% python3 -q
>>> import numpy as np
>>> import numpy.linalg as la
>>> np.set_printoptions(suppress=True, linewidth=140)
>>> rd = lambda a: np.round(a, 2) + 0
>>> arr = np.loadtxt("a.csv", delimiter=",")
>>> rd(arr)
array([[ 1.  ,  0.  ,  0.  ,  0.  ],
       [ 0.  ,  1.  ,  0.  ,  0.  ],
       [ 0.  ,  0.  ,  0.31, -0.95],
       [ 0.  ,  0.  ,  0.95,  0.31]])
>>> rd(la.pinv(arr))
array([[ 1.  ,  0.  ,  0.  ,  0.  ],
       [ 0.  ,  1.  ,  0.  ,  0.  ],
       [ 0.  ,  0.  ,  0.31,  0.95],
       [ 0.  ,  0.  , -0.95,  0.31]])
>>> arr[:, 1] @ arr[:, 3]
np.float64(0.0)
>>> rd(arr.T @ arr)
array([[1., 0., 0., 0.],
       [0., 1., 0., 0.],
       [0., 0., 1., 0.],
       [0., 0., 0., 1.]])
>>> rd(la.norm(arr, axis=0))
array([1., 1., 1., 1.])
>>> A = np.load("data.npy")
>>> A
array([[ 1,  1, -1, -1, -1, -1,  1,  1],
       [ 1, -1, -1,  1,  1, -1, -1,  1],
       [ 1,  1, -1, -1,  1,  1, -1, -1]])
>>> cov = A.T @ A
>>> rd(la.eigvalsh(cov)[::-1])
array([8., 8., 8., 0., 0., 0., 0., 0.])
>>> (A @ A.T).shape
(3, 3)
>>> cov
array([[ 3,  1, -3, -1,  1, -1, -1,  1],
       [ 1,  3, -1, -3, -1,  1,  1, -1],
       [-3, -1,  3,  1, -1,  1,  1, -1],
       [-1, -3,  1,  3,  1, -1, -1,  1],
       [ 1, -1, -1,  1,  3,  1, -3, -1],
       [-1,  1,  1, -1,  1,  3, -1, -3],
       [-1,  1,  1, -1, -3, -1,  3,  1],
       [ 1, -1, -1,  1, -1, -3,  1,  3]])
>>> rng = np.random.default_rng(85)
>>> out = A + rng.integers(-2, 3, (3, 1)) @ rng.integers(-2, 3, (1, 8))
>>> out
array([[ 1,  1, -1,  0, -1, -3,  3,  1],
       [ 1, -1, -1, -1,  1,  3, -5,  1],
       [ 1,  1, -1,  1,  1, -3,  3, -1]])
>>> rd(la.svd(out - A, compute_uv=False))
array([9., 0., 0.])
>>> out - A
array([[ 0,  0,  0,  1,  0, -2,  2,  0],
       [ 0,  0,  0, -2,  0,  4, -4,  0],
       [ 0,  0,  0,  2,  0, -4,  4,  0]])
>>> out = A / np.sqrt((A ** 2).mean(axis=1, keepdims=True))
>>> out[1]
array([ 1., -1., -1.,  1.,  1., -1., -1.,  1.])
>>> la.matrix_rank(out) == la.matrix_rank(A)
np.True_
>>> A - A.mean(axis=1, keepdims=True)
array([[ 1.,  1., -1., -1., -1., -1.,  1.,  1.],
       [ 1., -1., -1.,  1.,  1., -1., -1.,  1.],
       [ 1.,  1., -1., -1.,  1.,  1., -1., -1.]])
>>> rd(la.norm(out, axis=1))
array([2.83, 2.83, 2.83])
>>> out = A / la.norm(A, axis=1, keepdims=True)
>>> cov = out @ out.T
>>> np.argwhere(np.triu(np.abs(cov) > 0.95, 1))
array([], shape=(0, 2), dtype=int64)
>>> np.degrees(np.arccos(np.clip(cov[1, 0], -1, 1)))
np.float64(90.0)
>>> rd(cov[1])
array([0., 1., 0.])
>>> rd(la.norm(out, axis=1))
array([1., 1., 1.])
>>> (cov - 2 * np.eye(3)).round(6).argmax(axis=1)
array([1, 0, 0])
>>> T = np.stack([A, 2 * A, A[::-1]])
>>> la.matrix_rank(T)
array([3, 3, 3])
>>> T.shape
(3, 3, 8)
>>> E = np.load("mat.npy")
>>> E
array([[ 0.79, -0.24, -0.23],
       [ 0.74,  0.71, -0.4 ],
       [-0.95, -0.94,  0.69],
       [-0.58, -0.52,  0.28],
       [ 0.5 ,  0.74, -0.32],
       [ 0.34,  0.66, -0.24],
       [ 0.44,  0.41, -0.21],
       [-0.45,  0.32,  0.06],
       [-0.03,  0.83, -0.23],
       [ 0.62,  0.98, -0.56],
       [-0.32, -0.84,  0.32],
       [ 0.65,  0.57, -0.32],
       [-0.96, -0.93,  0.68],
       [-0.92, -0.96,  0.66],
       [-0.95, -0.99,  0.77],
       [-0.49, -0.25,  0.19],
       [ 0.45,  0.65, -0.27],
       [-0.49, -0.88,  0.39],
       [-0.98, -0.94,  0.75],
       [ 0.92,  0.99, -0.76],
       [ 0.77,  0.54, -0.37],
       [ 0.66,  0.51, -0.31],
       [ 0.68,  0.13, -0.24],
       [ 0.52,  0.92, -0.44],
       [ 0.64,  0.3 , -0.25],
       [ 0.05,  0.53, -0.13],
       [-0.7 ,  0.37,  0.15]])
>>> O, Rm = la.qr(E)
>>> rd(Rm)
array([[-3.45, -2.91,  2.11],
       [ 0.  , -2.23,  0.65],
       [ 0.  ,  0.  , -0.37]])
>>> rd(O.T @ O)
array([[1., 0., 0.],
       [0., 1., 0.],
       [0., 0., 1.]])
>>> np.trace(O @ O.T)
np.float64(3.0)
>>> rd(O @ Rm)
array([[ 0.79, -0.24, -0.23],
       [ 0.74,  0.71, -0.4 ],
       [-0.95, -0.94,  0.69],
       [-0.58, -0.52,  0.28],
       [ 0.5 ,  0.74, -0.32],
       [ 0.34,  0.66, -0.24],
       [ 0.44,  0.41, -0.21],
       [-0.45,  0.32,  0.06],
       [-0.03,  0.83, -0.23],
       [ 0.62,  0.98, -0.56],
       [-0.32, -0.84,  0.32],
       [ 0.65,  0.57, -0.32],
       [-0.96, -0.93,  0.68],
       [-0.92, -0.96,  0.66],
       [-0.95, -0.99,  0.77],
       [-0.49, -0.25,  0.19],
       [ 0.45,  0.65, -0.27],
       [-0.49, -0.88,  0.39],
       [-0.98, -0.94,  0.75],
       [ 0.92,  0.99, -0.76],
       [ 0.77,  0.54, -0.37],
       [ 0.66,  0.51, -0.31],
       [ 0.68,  0.13, -0.24],
       [ 0.52,  0.92, -0.44],
       [ 0.64,  0.3 , -0.25],
       [ 0.05,  0.53, -0.13],
       [-0.7 ,  0.37,  0.15]])
>>> Xc = (E - E.mean(axis=0)) / E.std(axis=0)
>>> rd(Xc.std(axis=0))
array([1., 1., 1.])
>>> coef = la.lstsq(np.delete(Xc, 2, axis=1), Xc[:, 2])[0]
>>> rd(coef)
array([-0.55, -0.49])
>>> vec = np.array([-4, 1, -9])
>>> y = E @ vec
>>> coef, lr = np.zeros(3), 1 / la.norm(E, 2) ** 2
>>> for i in range(5):
...     coef -= lr * E.T @ (E @ coef - y)
...     if i % 1 == 0: print(i, round(la.norm(E @ coef - y), 2))
... 
0 5.37
1 5.02
2 4.72
3 4.46
4 4.23
>>> rd(coef)
array([ 0.33,  2.1 , -0.93])
>>> f = np.array([0, -1, -1, -2])
>>> out = arr + np.outer(f, np.eye(4)[1])
>>> rd(la.det(out) / la.det(arr)), rd(1 + la.solve(arr, f)[1])
(np.float64(0.0), np.float64(0.0))
>>> W0 = np.loadtxt("block0.csv", delimiter=",")
>>> W0
array([[-1.15, -2.05, -1.83],
       [13.27, -0.66, 33.97],
       [ 0.89, -3.46, -1.42],
       [ 1.18, -2.09, -0.06],
       [-0.23,  0.77, -1.43],
       [ 1.76, -2.3 , -2.37],
       [14.92,  1.05, 32.45],
       [ 1.6 , -2.11, -1.62],
       [13.23, -0.12, 30.65],
       [-0.82, -0.3 , -2.47],
       [12.53, -1.2 , 31.42],
       [ 0.43, -1.63, -3.36],
       [-0.21, -0.72, -2.93],
       [ 0.62, -2.68,  0.25],
       [-0.04, -2.05, -1.7 ],
       [-1.25, -1.19, -2.76],
       [16.79, -0.79, 31.9 ],
       [14.43, -0.08, 32.44],
       [-1.4 , -1.79, -3.85],
       [15.84,  1.16, 32.96],
       [ 0.43, -0.37, -2.35],
       [ 0.54, -3.18, -2.19],
       [ 0.19, -1.99, -0.93],
       [13.42, -1.68, 32.74],
       [13.71,  0.06, 30.37],
       [13.46,  0.6 , 31.37]])
>>> Xc = (W0 - W0.mean(axis=0)) / W0.std(axis=0)
>>> Xc.std(axis=0)
array([1., 1., 1.])
>>> coef = la.lstsq(np.delete(Xc, 1, axis=1), Xc[:, 1])[0]
>>> rd(coef)
array([-0.03,  0.62])
>>> np.abs(coef).argmax()
np.int64(1)
>>> W2 = W0[[0, 12]].astype(float)
>>> for _ in range(4):
...     idx = la.norm(W0[:, None] - W2, axis=-1).argmin(axis=1)
...     W2 = np.array([W0[idx == j].mean(axis=0) for j in range(2)])
... 
>>> idx
array([1, 0, 1, 1, 1, 1, 0, 1, 0, 1, 0, 1, 1, 1, 1, 1, 0, 0, 1, 0, 1, 1, 1, 0, 0, 0])
>>> np.bincount(idx)
array([10, 16])
>>> rd(W2[1] - W2[0])
array([-14.  ,  -1.53, -33.97])
>>> rd(W2)
array([[14.16, -0.17, 32.03],
       [ 0.16, -1.7 , -1.94]])
>>> vec = np.array([-3, 3, 2])
>>> y = W0 @ vec
>>> coef, lr = np.zeros(3), 1 / la.norm(W0, 2) ** 2
>>> for i in range(40):
...     coef -= lr * W0.T @ (W0 @ coef - y)
...     if i % 10 == 0: print(i, round(la.norm(W0 @ coef - y), 2))
... 
0 40.35
10 37.73
20 35.29
30 33.02
>>> rd(coef)
array([-0.29,  0.87,  0.8 ])
>>> d = la.norm(W0[:, None] - W0[None], axis=-1)
>>> d.mean(axis=1).argmax()
np.int64(19)
>>> d.shape
(26, 26)
>>> J = np.load("arr.npy")
>>> J
array([[-4, -1,  0,  2],
       [-1,  0,  3,  1],
       [ 0,  3, -6,  5],
       [ 2,  1,  5, -2]])
>>> J.sum(axis=0)
array([-3,  3,  2,  6])
>>> J - J[0]
array([[ 0,  0,  0,  0],
       [ 3,  1,  3, -1],
       [ 4,  4, -6,  3],
       [ 6,  2,  5, -4]])
>>> J.mean(axis=0)
array([-0.75,  0.75,  0.5 ,  1.5 ])
>>> np.abs(J).max()
np.int64(6)
>>> np.count_nonzero(J)
np.int64(13)
>>> np.unravel_index(np.abs(J).argmax(), J.shape)
(np.int64(2), np.int64(2))
>>> np.diff(J, axis=0)
array([[ 3,  1,  3, -1],
       [ 1,  3, -9,  4],
       [ 2, -2, 11, -7]])
>>> left, sv, Vh = la.svd(J, full_matrices=False)
>>> rd(sv)
array([9.91, 5.06, 3.45, 0.48])
>>> rd(left.T @ J @ Vh.T)
array([[9.91, 0.  , 0.  , 0.  ],
       [0.  , 5.06, 0.  , 0.  ],
       [0.  , 0.  , 3.45, 0.  ],
       [0.  , 0.  , 0.  , 0.48]])
>>> rd(left.T @ left)
array([[1., 0., 0., 0.],
       [0., 1., 0., 0.],
       [0., 0., 1., 0.],
       [0., 0., 0., 1.]])
>>> M = np.load("out15.npy")
>>> M
array([[3, 1, 0, 0],
       [1, 1, 0, 0],
       [0, 0, 3, 1],
       [0, 0, 1, 1]])
>>> rd(np.poly(M))
array([  1.,  -8.,  20., -16.,   4.])
>>> rd(la.det(M.T))
np.float64(4.0)
>>> np.einsum("ij,ji->", M, M)
np.int64(24)
>>> rd(la.eigvals(M))
array([3.41, 0.59, 3.41, 0.59])
>>> vec = np.ones(4)
>>> for _ in range(3):
...     vec = M @ vec
...     vec /= la.norm(vec)
...     print(round(vec @ M @ vec, 2))
... 
3.4
3.41
3.41
>>> rd(vec)
array([0.65, 0.27, 0.65, 0.27])
>>> (M + M.T) / 2
array([[3., 1., 0., 0.],
       [1., 1., 0., 0.],
       [0., 0., 3., 1.],
       [0., 0., 1., 1.]])
>>> np.trace(M)
np.int64(8)
>>> rd(np.abs(la.eigvals(M)).max())
np.float64(3.41)
>>> M @ M
array([[10,  4,  0,  0],
       [ 4,  2,  0,  0],
       [ 0,  0, 10,  4],
       [ 0,  0,  4,  2]])
>>> rd(np.sort(np.abs(la.eigvals(M))))
array([0.59, 0.59, 3.41, 3.41])
>>> np.allclose(M, M.T)
True
>>> rd(la.det(M))
np.float64(4.0)
>>> O, evecs = la.qr(M[:, :2])[0], la.qr(M[:, 2:])[0]
>>> sv = la.svd(O.T @ evecs, compute_uv=False)
>>> rd(la.norm(O @ O.T - evecs @ evecs.T, 2))
np.float64(1.0)
>>> rd(sv)
array([0., 0.])
>>> (sv > 0.9).sum()
np.int64(0)
>>> F = np.load("test13.npy")
>>> F
array([[0, 0, 2],
       [1, 0, 0],
       [2, 1, 1]])
>>> f = np.array([2, 3, 3])
>>> out = F + np.outer(f, np.eye(3)[1])
>>> la.matrix_rank(out - F)
np.int64(1)
>>> rd(la.det(out) / la.det(F)), rd(1 + la.solve(F, f)[1])
(np.float64(-3.0), np.float64(-3.0))
>>> np.trace(F)
np.int64(1)
>>> np.allclose(F, F.T)
False
>>> (F + F.T) / 2
array([[0. , 0.5, 2. ],
       [0.5, 0. , 0.5],
       [2. , 0.5, 1. ]])
>>> la.matrix_power(F, 2)
array([[4, 2, 2],
       [0, 0, 2],
       [3, 1, 5]])
>>> rd(np.abs(la.eigvals(F)).max())
np.float64(2.73)
>>> ev, evecs = la.eig(F)
>>> rd(np.prod(ev))
np.float64(2.0)
>>> out = np.array([[0, 0, 3], [1, 2, 0], [3, 0, 0]])
>>> m1 = out - out.T
>>> m1
array([[ 0, -1,  0],
       [ 1,  0,  0],
       [ 0,  0,  0]])
>>> # skew, so no eigenvalue has a real part
>>> P = np.triu(np.array([[5, -4, -2], [0, -6, 2], [7, 4, 7]]), 1) + np.eye(3)
>>> out = P @ m1 @ la.inv(P)
>>> out
array([[ -4., -17.,  26.],
       [  1.,   4.,  -6.],
       [  0.,   0.,   0.]])
>>> rd(np.poly(out))
array([1., 0., 1., 0.])
>>> la.matrix_rank(out)
np.int64(2)
>>> rd(la.det(out))
np.float64(0.0)
>>> P @ m1 - m1 @ P
array([[-4.,  0.,  2.],
       [ 0.,  4.,  2.],
       [ 0.,  0.,  0.]])
>>> P = E @ la.solve(E.T @ E, E.T)
>>> rd(np.diag(P))
array([0.22, 0.09, 0.11, 0.08, 0.09, 0.08, 0.05, 0.12, 0.15, 0.09, 0.09, 0.09, 0.1 , 0.09, 0.21, 0.05, 0.08, 0.08, 0.18, 0.21, 0.09, 0.08,
       0.09, 0.07, 0.08, 0.06, 0.23])
>>> la.matrix_rank(np.eye(27) - P)
np.int64(24)
>>> rk = la.matrix_rank(m1)
>>> rk
np.int64(2)
>>> ns = la.svd(m1)[2][rk:].T
>>> [int(la.matrix_rank(m1[:i])) for i in range(1, len(m1) + 1)]
[1, 2, 2]
>>> [int(la.matrix_rank(m1[:, :j + 1])) for j in range(3)]
[1, 2, 2]
>>> ns.shape
(3, 1)
>>> rd(np.trace(la.pinv(m1) @ m1))
np.float64(2.0)
>>> np.abs(np.diag(la.qr(m1)[1])) > 1e-9
array([ True,  True, False])
